>>> import numpy as np
>>> import numpy.linalg as la
>>> np.set_printoptions(precision=2, suppress=True, linewidth=120)
>>> rnd = lambda a: np.round(a, 2) + 0
>>> J = np.loadtxt("x.csv", delimiter=",")
>>> J
array([[ 1.14,  0.29,  0.75, -0.4 , -1.32, -0.16, -1.28, -0.61],
       [ 0.29,  2.33,  0.22, -0.68,  0.72,  1.21, -0.27, -0.29],
       [ 0.75,  0.22,  0.39, -0.68, -1.07,  1.26,  1.14,  2.13],
       [-0.4 , -0.68, -0.68,  1.4 , -0.85, -0.4 ,  0.69, -0.06],
       [-1.32,  0.72, -1.07, -0.85, -0.08, -0.31, -2.24, -0.9 ],
       [-0.16,  1.21,  1.26, -0.4 , -0.31,  0.7 ,  2.08, -1.76],
       [-1.28, -0.27,  1.14,  0.69, -2.24,  2.08,  0.97,  0.45],
       [-0.61, -0.29,  2.13, -0.06, -0.9 , -1.76,  0.45,  1.16]])
>>> M2 = J / la.norm(J, axis=1, keepdims=True)
>>> gram = M2 @ M2.T
>>> (np.abs(gram) > 0.9).astype(int)
array([[1, 0, 0, 0, 0, 0, 0, 0],
       [0, 1, 0, 0, 0, 0, 0, 0],
       [0, 0, 1, 0, 0, 0, 0, 0],
       [0, 0, 0, 1, 0, 0, 0, 0],
       [0, 0, 0, 0, 1, 0, 0, 0],
       [0, 0, 0, 0, 0, 1, 0, 0],
       [0, 0, 0, 0, 0, 0, 1, 0],
       [0, 0, 0, 0, 0, 0, 0, 1]])
>>> (gram - 2 * np.eye(8)).round(6).argmax(axis=1)
array([4, 5, 6, 6, 0, 1, 2, 6])
>>> rnd(np.degrees(np.arccos(np.clip(gram[6, 5], -1, 1))))
np.float64(69.38)
>>> np.argwhere(np.triu(np.abs(gram) > 0.95, 1))
array([], shape=(0, 2), dtype=int64)
>>> rnd(la.norm(M2, axis=1))
array([1., 1., 1., 1., 1., 1., 1., 1.])
>>> data = np.loadtxt("dump.csv", delimiter=",")
>>> rnd(data)
array([[ 0.  ,  0.35,  0.03, -0.02,  0.49, -0.28, -0.19, -0.07, -0.53,  0.39,  0.3 ],
       [ 0.03, -0.62,  0.24, -0.31,  0.18, -0.11, -0.22, -0.34, -0.17, -0.4 ,  0.26],
       [-0.63, -0.23,  0.02, -0.07,  0.15,  0.01,  0.31,  0.33, -0.42, -0.07, -0.36],
       [-0.13,  0.27,  0.27, -0.29, -0.18, -0.52, -0.49,  0.26,  0.16, -0.19, -0.28],
       [-0.13, -0.1 ,  0.33,  0.06, -0.19, -0.57,  0.55, -0.18,  0.22,  0.27,  0.2 ],
       [-0.41,  0.34, -0.04,  0.47,  0.01, -0.05, -0.06, -0.54, -0.01, -0.44, -0.03],
       [-0.6 ,  0.02, -0.25, -0.36, -0.17,  0.2 , -0.2 , -0.04,  0.27,  0.24,  0.46],
       [-0.06, -0.21,  0.06, -0.03, -0.11,  0.07, -0.27, -0.51, -0.03,  0.54, -0.56],
       [-0.03,  0.3 ,  0.76, -0.16, -0.16,  0.5 ,  0.09, -0.04, -0.14,  0.  ,  0.08],
       [ 0.16,  0.32, -0.32, -0.64, -0.09, -0.05,  0.38, -0.33, -0.16, -0.18, -0.17],
       [ 0.06, -0.08, -0.14,  0.16, -0.75, -0.09, -0.12,  0.05, -0.57,  0.01,  0.18]])
>>> left, sv, vt = la.svd(data, full_matrices=False)
>>> rnd(np.sqrt((sv ** 2).sum())), rnd(la.norm(data))
(np.float64(3.32), np.float64(3.32))
>>> (sv > 1e-8).sum()
np.int64(11)
>>> rnd(left.T @ data @ vt.T)
array([[1., 0., 0., 0., 0., 0., 0., 0., 0., 0., 0.],
       [0., 1., 0., 0., 0., 0., 0., 0., 0., 0., 0.],
       [0., 0., 1., 0., 0., 0., 0., 0., 0., 0., 0.],
       [0., 0., 0., 1., 0., 0., 0., 0., 0., 0., 0.],
       [0., 0., 0., 0., 1., 0., 0., 0., 0., 0., 0.],
       [0., 0., 0., 0., 0., 1., 0., 0., 0., 0., 0.],
       [0., 0., 0., 0., 0., 0., 1., 0., 0., 0., 0.],
       [0., 0., 0., 0., 0., 0., 0., 1., 0., 0., 0.],
       [0., 0., 0., 0., 0., 0., 0., 0., 1., 0., 0.],
       [0., 0., 0., 0., 0., 0., 0., 0., 0., 1., 0.],
       [0., 0., 0., 0., 0., 0., 0., 0., 0., 0., 1.]])
>>> rnd(vt @ vt.T)
array([[1., 0., 0., 0., 0., 0., 0., 0., 0., 0., 0.],
       [0., 1., 0., 0., 0., 0., 0., 0., 0., 0., 0.],
       [0., 0., 1., 0., 0., 0., 0., 0., 0., 0., 0.],
       [0., 0., 0., 1., 0., 0., 0., 0., 0., 0., 0.],
       [0., 0., 0., 0., 1., 0., 0., 0., 0., 0., 0.],
       [0., 0., 0., 0., 0., 1., 0., 0., 0., 0., 0.],
       [0., 0., 0., 0., 0., 0., 1., 0., 0., 0., 0.],
       [0., 0., 0., 0., 0., 0., 0., 1., 0., 0., 0.],
       [0., 0., 0., 0., 0., 0., 0., 0., 1., 0., 0.],
       [0., 0., 0., 0., 0., 0., 0., 0., 0., 1., 0.],
       [0., 0., 0., 0., 0., 0., 0., 0., 0., 0., 1.]])
>>> rnd(sv / sv[0])
array([1., 1., 1., 1., 1., 1., 1., 1., 1., 1., 1.])
>>> rnd(np.cumsum(sv ** 2) / np.sum(sv ** 2))
array([0.09, 0.18, 0.27, 0.36, 0.45, 0.55, 0.64, 0.73, 0.82, 0.91, 1.  ])
>>> X = np.load("layer2.npy")
>>> rnd(X)
array([[0.12, 0.09, 0.03, 0.09, 0.03, 0.  , 0.  , 0.09, 0.  , 0.09, 0.09, 0.06, 0.09, 0.06, 0.06, 0.06],
       [0.14, 0.18, 0.  , 0.  , 0.09, 0.  , 0.09, 0.05, 0.09, 0.  , 0.09, 0.05, 0.09, 0.05, 0.09, 0.  ],
       [0.  , 0.11, 0.07, 0.04, 0.  , 0.11, 0.07, 0.11, 0.07, 0.04, 0.04, 0.07, 0.07, 0.07, 0.  , 0.11],
       [0.04, 0.  , 0.08, 0.12, 0.04, 0.08, 0.  , 0.04, 0.12, 0.08, 0.08, 0.04, 0.  , 0.12, 0.  , 0.12],
       [0.09, 0.  , 0.03, 0.09, 0.12, 0.09, 0.06, 0.  , 0.09, 0.06, 0.09, 0.06, 0.06, 0.  , 0.09, 0.09],
       [0.  , 0.  , 0.16, 0.  , 0.05, 0.05, 0.16, 0.16, 0.05, 0.05, 0.  , 0.16, 0.  , 0.11, 0.  , 0.05],
       [0.08, 0.04, 0.04, 0.04, 0.12, 0.12, 0.08, 0.08, 0.08, 0.12, 0.04, 0.  , 0.04, 0.  , 0.  , 0.08],
       [0.  , 0.07, 0.11, 0.11, 0.04, 0.11, 0.  , 0.04, 0.07, 0.  , 0.11, 0.07, 0.11, 0.04, 0.11, 0.  ],
       [0.07, 0.  , 0.  , 0.03, 0.1 , 0.1 , 0.1 , 0.07, 0.1 , 0.1 , 0.07, 0.03, 0.07, 0.1 , 0.03, 0.  ],
       [0.07, 0.03, 0.  , 0.1 , 0.03, 0.03, 0.07, 0.1 , 0.1 , 0.07, 0.07, 0.1 , 0.03, 0.  , 0.07, 0.1 ],
       [0.14, 0.  , 0.07, 0.  , 0.07, 0.14, 0.  , 0.07, 0.14, 0.  , 0.07, 0.14, 0.14, 0.  , 0.  , 0.  ],
       [0.13, 0.13, 0.04, 0.13, 0.  , 0.  , 0.09, 0.  , 0.09, 0.  , 0.04, 0.09, 0.04, 0.13, 0.09, 0.  ],
       [0.1 , 0.1 , 0.07, 0.07, 0.1 , 0.03, 0.07, 0.1 , 0.  , 0.07, 0.1 , 0.  , 0.03, 0.03, 0.1 , 0.03],
       [0.04, 0.12, 0.04, 0.04, 0.04, 0.12, 0.08, 0.  , 0.  , 0.08, 0.12, 0.  , 0.04, 0.12, 0.12, 0.04],
       [0.1 , 0.03, 0.03, 0.06, 0.06, 0.1 , 0.03, 0.03, 0.1 , 0.06, 0.03, 0.06, 0.06, 0.06, 0.13, 0.03],
       [0.05, 0.05, 0.  , 0.1 , 0.05, 0.05, 0.  , 0.1 , 0.1 , 0.1 , 0.  , 0.14, 0.05, 0.  , 0.14, 0.1 ]])
>>> rng = np.random.default_rng(4870)
>>> z = rng.permutation(16)
>>> z
array([ 6,  0,  9,  4, 13, 15,  1,  7,  8, 12, 10,  3, 11,  2,  5, 14])
>>> M2 = X[z][:, z]
>>> rnd(np.trace(M2))
np.float64(1.5)
>>> rnd(la.det(M2)), rnd(la.det(X[z]))
(np.float64(0.0), np.float64(0.0))
>>> rnd(np.diag(M2))
array([0.08, 0.12, 0.07, 0.12, 0.12, 0.1 , 0.18, 0.04, 0.1 , 0.03, 0.07, 0.12, 0.09, 0.07, 0.05, 0.13])
>>> np.allclose(M2, X)
False
>>> A = np.load("data.npy")
>>> A
array([[ 0,  0,  5, -8, -9,  4, -9],
       [ 0,  0,  7,  1,  2,  3,  5],
       [ 0,  0,  0, -9,  8,  2,  0],
       [ 0,  0,  0,  0,  7, -7,  5],
       [ 0,  0,  0,  0,  0,  8, -2],
       [ 0,  0,  0,  0,  0,  0,  9],
       [ 0,  0,  0,  0,  0,  0,  0]])
>>> la.cond(A) > 100
np.True_
>>> [round(float(x), 2) for x in la.svd(A, compute_uv=False)[:3]]
[20.05, 12.83, 10.66]
>>> rnd(la.norm(A, 2) / la.norm(A))
np.float64(0.72)
>>> W0 = np.loadtxt("a.csv", delimiter=",")
>>> W0
array([[ -1.,  -1.,  -1.,  -1.,  -1.,  -1.,  -1.,  -1.,  -1.,  -1.,  -1.,  -1.],
       [ -1.,  -2.,  -2.,  -2.,  -2.,  -2.,  -2.,  -2.,  -2.,  -2.,  -2.,  -2.],
       [ -1.,  -2.,  -3.,  -3.,  -3.,  -3.,  -3.,  -3.,  -3.,  -3.,  -3.,  -3.],
       [ -1.,  -2.,  -3.,  -4.,  -4.,  -4.,  -4.,  -4.,  -4.,  -4.,  -4.,  -4.],
       [ -1.,  -2.,  -3.,  -4.,  -5.,  -5.,  -5.,  -5.,  -5.,  -5.,  -5.,  -5.],
       [ -1.,  -2.,  -3.,  -4.,  -5.,  -6.,  -6.,  -6.,  -6.,  -6.,  -6.,  -6.],
       [ -1.,  -2.,  -3.,  -4.,  -5.,  -6.,  -7.,  -7.,  -7.,  -7.,  -7.,  -7.],
       [ -1.,  -2.,  -3.,  -4.,  -5.,  -6.,  -7.,  -8.,  -8.,  -8.,  -8.,  -8.],
       [ -1.,  -2.,  -3.,  -4.,  -5.,  -6.,  -7.,  -8.,  -9.,  -9.,  -9.,  -9.],
       [ -1.,  -2.,  -3.,  -4.,  -5.,  -6.,  -7.,  -8.,  -9., -10., -10., -10.],
       [ -1.,  -2.,  -3.,  -4.,  -5.,  -6.,  -7.,  -8.,  -9., -10., -11., -11.],
       [ -1.,  -2.,  -3.,  -4.,  -5.,  -6.,  -7.,  -8.,  -9., -10., -11., -12.]])
>>> vals, vecs = la.eigh(W0)
>>> x = np.array([-3, -1, 2, 2, 0, -1, -3, -3, 2, 1, -3, -2])
>>> rnd(vecs * np.abs(vals) @ vecs.T)
array([[ 1.,  1.,  1.,  1.,  1.,  1.,  1.,  1.,  1.,  1.,  1.,  1.],
       [ 1.,  2.,  2.,  2.,  2.,  2.,  2.,  2.,  2.,  2.,  2.,  2.],
       [ 1.,  2.,  3.,  3.,  3.,  3.,  3.,  3.,  3.,  3.,  3.,  3.],
       [ 1.,  2.,  3.,  4.,  4.,  4.,  4.,  4.,  4.,  4.,  4.,  4.],
       [ 1.,  2.,  3.,  4.,  5.,  5.,  5.,  5.,  5.,  5.,  5.,  5.],
       [ 1.,  2.,  3.,  4.,  5.,  6.,  6.,  6.,  6.,  6.,  6.,  6.],
       [ 1.,  2.,  3.,  4.,  5.,  6.,  7.,  7.,  7.,  7.,  7.,  7.],
       [ 1.,  2.,  3.,  4.,  5.,  6.,  7.,  8.,  8.,  8.,  8.,  8.],
       [ 1.,  2.,  3.,  4.,  5.,  6.,  7.,  8.,  9.,  9.,  9.,  9.],
       [ 1.,  2.,  3.,  4.,  5.,  6.,  7.,  8.,  9., 10., 10., 10.],
       [ 1.,  2.,  3.,  4.,  5.,  6.,  7.,  8.,  9., 10., 11., 11.],
       [ 1.,  2.,  3.,  4.,  5.,  6.,  7.,  8.,  9., 10., 11., 12.]])
>>> rnd(la.eigvalsh(W0[1:, 1:]))
array([-63.25,  -6.98,  -2.51,  -1.29,  -0.8 ,  -0.56,  -0.43,  -0.35,  -0.3 ,  -0.27,  -0.26])
>>> vals, vecs = la.eigh(J)
>>> np.unique(vals.round(6) + 0, return_counts=True)[1]
array([1, 1, 1, 1, 1, 1, 1, 1])
>>> rnd(vecs.T @ J @ vecs)
array([[-3.,  0.,  0.,  0.,  0.,  0.,  0.,  0.],
       [ 0., -3.,  0.,  0.,  0.,  0.,  0.,  0.],
       [ 0.,  0., -1.,  0.,  0.,  0.,  0.,  0.],
       [ 0.,  0.,  0.,  1.,  0.,  0.,  0.,  0.],
       [ 0.,  0.,  0.,  0.,  2.,  0.,  0.,  0.],
       [ 0.,  0.,  0.,  0.,  0.,  3.,  0.,  0.],
       [ 0.,  0.,  0.,  0.,  0.,  0.,  4.,  0.],
       [ 0.,  0.,  0.,  0.,  0.,  0.,  0.,  5.]])
>>> rnd(la.svd(J, compute_uv=False))
array([5., 4., 3., 3., 3., 2., 1., 1.])
>>> rnd(vecs.T @ vecs)
array([[1., 0., 0., 0., 0., 0., 0., 0.],
       [0., 1., 0., 0., 0., 0., 0., 0.],
       [0., 0., 1., 0., 0., 0., 0., 0.],
       [0., 0., 0., 1., 0., 0., 0., 0.],
       [0., 0., 0., 0., 1., 0., 0., 0.],
       [0., 0., 0., 0., 0., 1., 0., 0.],
       [0., 0., 0., 0., 0., 0., 1., 0.],
       [0., 0., 0., 0., 0., 0., 0., 1.]])
>>> M2 = W0[0, 0] * W0[1:] - np.outer(W0[1:, 0], W0[0])
>>> M2
array([[ 0.,  1.,  1.,  1.,  1.,  1.,  1.,  1.,  1.,  1.,  1.,  1.],
       [ 0.,  1.,  2.,  2.,  2.,  2.,  2.,  2.,  2.,  2.,  2.,  2.],
       [ 0.,  1.,  2.,  3.,  3.,  3.,  3.,  3.,  3.,  3.,  3.,  3.],
       [ 0.,  1.,  2.,  3.,  4.,  4.,  4.,  4.,  4.,  4.,  4.,  4.],
       [ 0.,  1.,  2.,  3.,  4.,  5.,  5.,  5.,  5.,  5.,  5.,  5.],
       [ 0.,  1.,  2.,  3.,  4.,  5.,  6.,  6.,  6.,  6.,  6.,  6.],
       [ 0.,  1.,  2.,  3.,  4.,  5.,  6.,  7.,  7.,  7.,  7.,  7.],
       [ 0.,  1.,  2.,  3.,  4.,  5.,  6.,  7.,  8.,  8.,  8.,  8.],
       [ 0.,  1.,  2.,  3.,  4.,  5.,  6.,  7.,  8.,  9.,  9.,  9.],
       [ 0.,  1.,  2.,  3.,  4.,  5.,  6.,  7.,  8.,  9., 10., 10.],
       [ 0.,  1.,  2.,  3.,  4.,  5.,  6.,  7.,  8.,  9., 10., 11.]])
>>> la.matrix_rank(M2), la.matrix_rank(W0)
(np.int64(11), np.int64(12))
>>> rnd(la.svd(W0, compute_uv=False))
array([63.41,  7.12,  2.62,  1.38,  0.87,  0.62,  0.47,  0.38,  0.33,  0.29,  0.27,  0.25])
>>> M = np.load("sample4.npy")
>>> M
array([[  4,   4,  -5,  -2,   4,  -2,  -1,  -3, -10],
       [  4, -10,  -2,   4,  -4,  -6,  -3,   0,   0],
       [ -5,  -2,  -8,   6,   1,  -5,  -7,  -2,   3],
       [ -2,   4,   6,   4,  -4,   3,  -2,   0,   1],
       [  4,  -4,   1,  -4,   0,   2,  -5,   6,   2],
       [ -2,  -6,  -5,   3,   2,  -4,   2,   1,   0],
       [ -1,  -3,  -7,  -2,  -5,   2,   2,  -1,  10],
       [ -3,   0,  -2,   0,   6,   1,  -1, -10,  -3],
       [-10,   0,   3,   1,   2,   0,  10,  -3,  -6]])
>>> z = rng.permutation(9)
>>> z
array([6, 0, 4, 3, 1, 5, 8, 7, 2])
>>> M2 = M[z][:, z]
>>> M2
array([[  2,  -1,  -5,  -2,  -3,   2,  10,  -1,  -7],
       [ -1,   4,   4,  -2,   4,  -2, -10,  -3,  -5],
       [ -5,   4,   0,  -4,  -4,   2,   2,   6,   1],
       [ -2,  -2,  -4,   4,   4,   3,   1,   0,   6],
       [ -3,   4,  -4,   4, -10,  -6,   0,   0,  -2],
       [  2,  -2,   2,   3,  -6,  -4,   0,   1,  -5],
       [ 10, -10,   2,   1,   0,   0,  -6,  -3,   3],
       [ -1,  -3,   6,   0,   0,   1,  -3, -10,  -2],
       [ -7,  -5,   1,   6,  -2,  -5,   3,  -2,  -8]])
>>> rnd(np.sort(np.abs(la.eigvals(M2))))
array([ 1.71,  3.18,  7.19,  7.6 , 11.61, 12.67, 16.26, 19.13, 22.17])
>>> np.allclose(M2, M)
False
>>> np.trace(M2)
np.int64(-28)
>>> (M2 + M2.T) / 2
array([[  2.,  -1.,  -5.,  -2.,  -3.,   2.,  10.,  -1.,  -7.],
       [ -1.,   4.,   4.,  -2.,   4.,  -2., -10.,  -3.,  -5.],
       [ -5.,   4.,   0.,  -4.,  -4.,   2.,   2.,   6.,   1.],
       [ -2.,  -2.,  -4.,   4.,   4.,   3.,   1.,   0.,   6.],
       [ -3.,   4.,  -4.,   4., -10.,  -6.,   0.,   0.,  -2.],
       [  2.,  -2.,   2.,   3.,  -6.,  -4.,   0.,   1.,  -5.],
       [ 10., -10.,   2.,   1.,   0.,   0.,  -6.,  -3.,   3.],
       [ -1.,  -3.,   6.,   0.,   0.,   1.,  -3., -10.,  -2.],
       [ -7.,  -5.,   1.,   6.,  -2.,  -5.,   3.,  -2.,  -8.]])
>>> np.allclose(M2 @ M2.T, M2.T @ M2)
True
>>> rnd(np.sort(np.abs(la.eigvals(M2))))
array([ 1.71,  3.18,  7.19,  7.6 , 11.61, 12.67, 16.26, 19.13, 22.17])
>>> arr = np.load("mat.npy")
>>> rnd(arr)
array([[  4.3 ,   3.31,  -0.06,  12.27,   5.47,   0.91,  -2.43,  11.89,  -4.97,   1.99,   3.48,  -0.67,   0.94],
       [  3.1 ,   3.59,   1.71,  12.97,   3.26,   3.1 ,  -2.53,  11.67,  -5.39,   2.94,   0.33,  -2.28,  -0.65],
       [ -5.12,  -2.81,   1.74, -10.73,  -7.17,   1.23,   2.17, -11.25,   4.21,  -0.95,  -6.21,  -0.9 ,  -2.37],
       [ -1.26,   2.87,   5.64,   9.56,  -3.8 ,   7.55,  -1.75,   6.38,  -4.3 ,   4.21,  -8.01,  -5.56,  -4.53],
       [ -1.68,  -3.59,  -3.35, -12.68,  -0.82,  -5.04,   2.43, -10.56,   5.39,  -3.65,   2.83,   3.71,   2.18],
       [  4.89,   3.  ,  -1.2 ,  11.32,   6.66,  -0.53,  -2.27,  11.54,  -4.49,   1.3 ,   5.36,   0.39,   1.92],
       [  4.06,  -1.21,  -6.41,  -3.26,   7.66,  -7.97,   0.48,   0.09,   1.81,  -3.54,  11.19,   5.87,   5.69],
       [  5.59,   0.89,  -5.08,   4.25,   9.07,  -5.77,  -0.97,   6.68,  -1.34,  -1.68,  10.75,   4.25,   5.  ],
       [ -2.66,  -3.62,  -2.27, -12.99,  -2.49,  -3.77,   2.52, -11.4 ,   5.43,  -3.2 ,   0.71,   2.77,   1.16],
       [ -2.28,  -3.63,  -2.7 , -12.92,  -1.84,  -4.28,   2.49, -11.12,   5.44,  -3.39,   1.55,   3.15,   1.57],
       [ -3.17,  -3.58,  -1.63, -12.96,  -3.38,  -2.99,   2.53, -11.7 ,   5.37,  -2.89,  -0.49,   2.21,   0.57],
       [ -0.3 ,  -3.36,  -4.59, -11.6 ,   1.41,  -6.44,   2.18,  -8.88,   5.05,  -4.06,   5.47,   4.75,   3.41],
       [  5.45,   2.4 ,  -2.72,   9.39,   7.98,  -2.52,  -1.93,  10.45,  -3.6 ,   0.27,   7.7 ,   1.85,   3.19],
       [ -4.35,   0.94,   6.36,   2.3 ,  -8.  ,   7.83,  -0.29,  -1.  ,  -1.41,   3.35, -11.36,  -5.77,  -5.71]])
>>> rnd(la.norm(arr) ** 2 / la.norm(arr, 2) ** 2)
np.float64(1.49)
>>> rnd(la.norm(arr, "nuc"))
np.float64(104.26)
